>>> import numpy as np
>>> from numpy import linalg as LA
>>> np.set_printoptions(precision=1, suppress=True, linewidth=120)
>>> data = np.load("run14.npy")
>>> print(data)
[[-0.2  1.5 -0.5 -0.4 -0.1 -0.2  0.3  1.4  0.5  0.8  0.4 -1.5]
 [-0.9  0.4 -0.2  0.2  2.3  1.2 -0.7  1.2 -0.4 -0.5 -0.9 -1.8]
 [ 1.   0.2 -0.1 -0.1 -1.3 -1.2  0.6 -1.   0.6  0.5  1.2 -0.2]
 [-1.1 -1.3  0.4  1.   0.8 -0.7  0.4 -0.3 -0.5  0.3 -0.1  0.6]
 [-0.7  1.3 -0.4 -0.7  1.2  1.3 -0.2  2.   0.1 -0.2 -0.4 -1.3]
 [-0.1  0.3 -0.2  0.8 -0.1 -0.7  0.5  0.3  0.6  0.5  0.1  0.8]
 [ 0.1  0.1  0.3 -1.  -0.3  0.3 -0.2  0.  -0.4 -0.3 -0.1 -1.1]
 [ 0.3  0.5  0.6  1.9 -2.2 -0.8  0.1 -2.   1.2  0.2 -1.1  2.4]
 [ 0.8  2.4 -0.3  0.4 -2.1 -0.2  0.2 -0.1  1.2  0.1 -0.3  0.9]
 [-0.5  1.  -0.3 -1.5 -0.3  0.3  0.1  1.4  0.2  0.2 -0.2 -1.4]
 [-0.8  0.9 -0.2  0.4  0.1  0.2  0.4  1.4  0.5  0.4 -0.2 -0.8]
 [ 1.8 -1.1  0.3 -1.6 -1.6 -0.9  0.2 -0.4 -1.1  0.   2.   0.2]
 [ 2.5 -1.3  0.9 -1.4 -4.3 -1.5  0.2 -3.5 -0.9  0.4  2.3  1.9]
 [-2.9  1.1 -0.5  1.2  4.6  0.9  0.   2.3  1.1 -0.4 -2.2 -2.4]
 [ 3.5  0.9  0.  -1.4 -4.3 -1.3  0.3 -2.   0.   0.6  2.6  1.1]
 [ 0.3  0.1 -1.   0.4  2.8  0.5 -0.2  1.8 -0.5 -0.2  0.8 -0.9]
 [-1.2 -0.4  0.8  1.  -1.4 -2.   1.  -3.   1.4  0.7 -0.5 -0.1]
 [ 0.4  0.2 -0.5 -0.1  0.7  0.1 -0.1  1.  -0.2 -0.1  0.6 -0.5]]
>>> Y = np.c_[data[:, :2] @ np.array([[-1, 0], [3, -1]]), np.array([-2, 0, 1, 2, 2, 1, -2, 1, 1, 0, 1, 2, -2, -2, 0, -1, 0, 2])]
>>> print(Y.round(1) + 0)
[[ 4.7 -1.5 -2. ]
 [ 2.1 -0.4  0. ]
 [-0.4 -0.2  1. ]
 [-2.8  1.3  2. ]
 [ 4.6 -1.3  2. ]
 [ 1.  -0.3  1. ]
 [ 0.2 -0.1 -2. ]
 [ 1.2 -0.5  1. ]
 [ 6.4 -2.4  1. ]
 [ 3.5 -1.   0. ]
 [ 3.5 -0.9  1. ]
 [-5.1  1.1  2. ]
 [-6.4  1.3 -2. ]
 [ 6.2 -1.1 -2. ]
 [-0.8 -0.9  0. ]
 [ 0.  -0.1 -1. ]
 [ 0.   0.4  0. ]
 [ 0.2 -0.2  2. ]]
>>> print(np.round(LA.lstsq(data, Y[:, 0])[0], 1) + 0)
[-1.  3.  0.  0.  0.  0.  0.  0.  0.  0.  0.  0.]
>>> print(LA.matrix_rank(Y))
3
>>> print(np.round(LA.norm(Y - data @ LA.lstsq(data, Y)[0], axis=0), 1) + 0)
[0.  0.  4.3]
>>> Y = data / np.sqrt((data ** 2).mean(axis=1, keepdims=True))
>>> print(Y[17])
[ 0.9  0.4 -1.1 -0.2  1.5  0.2 -0.2  2.1 -0.4 -0.2  1.3 -1.1]
>>> print(LA.matrix_rank(Y) == LA.matrix_rank(data))
True
>>> print(LA.norm(Y, axis=1))
[3.5 3.5 3.5 3.5 3.5 3.5 3.5 3.5 3.5 3.5 3.5 3.5 3.5 3.5 3.5 3.5 3.5 3.5]
>>> F = np.array([[1.0, -1.0, 2.0, -1.0, 0.0, 0.0, 0.0],
...     [0.0, 1.0, 0.0, -1.0, 0.0, 0.0, 0.0],
...     [2.0, -1.0, 0.0, 0.0, 0.0, 0.0, 0.0],
...     [-1.0, -1.0, 1.0, 0.0, 0.0, 0.0, 0.0],
...     [0.0, 0.0, 0.0, 0.0, 2.0, 5.0, 2.0],
...     [0.0, 0.0, 0.0, 0.0, 4.0, 1.0, 4.0],
...     [0.0, 0.0, 0.0, 0.0, 3.0, 5.0, 8.0]])
>>> print(np.sort(LA.eigvals(F).real))
[-3.3 -2.  -0.3  1.8  2.3  2.5 12. ]
>>> print((F != 0).astype(int))
[[1 1 1 1 0 0 0]
 [0 1 0 1 0 0 0]
 [1 1 0 0 0 0 0]
 [1 1 1 0 0 0 0]
 [0 0 0 0 1 1 1]
 [0 0 0 0 1 1 1]
 [0 0 0 0 1 1 1]]
>>> print(np.flatnonzero(LA.matrix_power((F != 0) + (F.T != 0) + np.eye(7), 7)[3]))
[0 1 2 3]
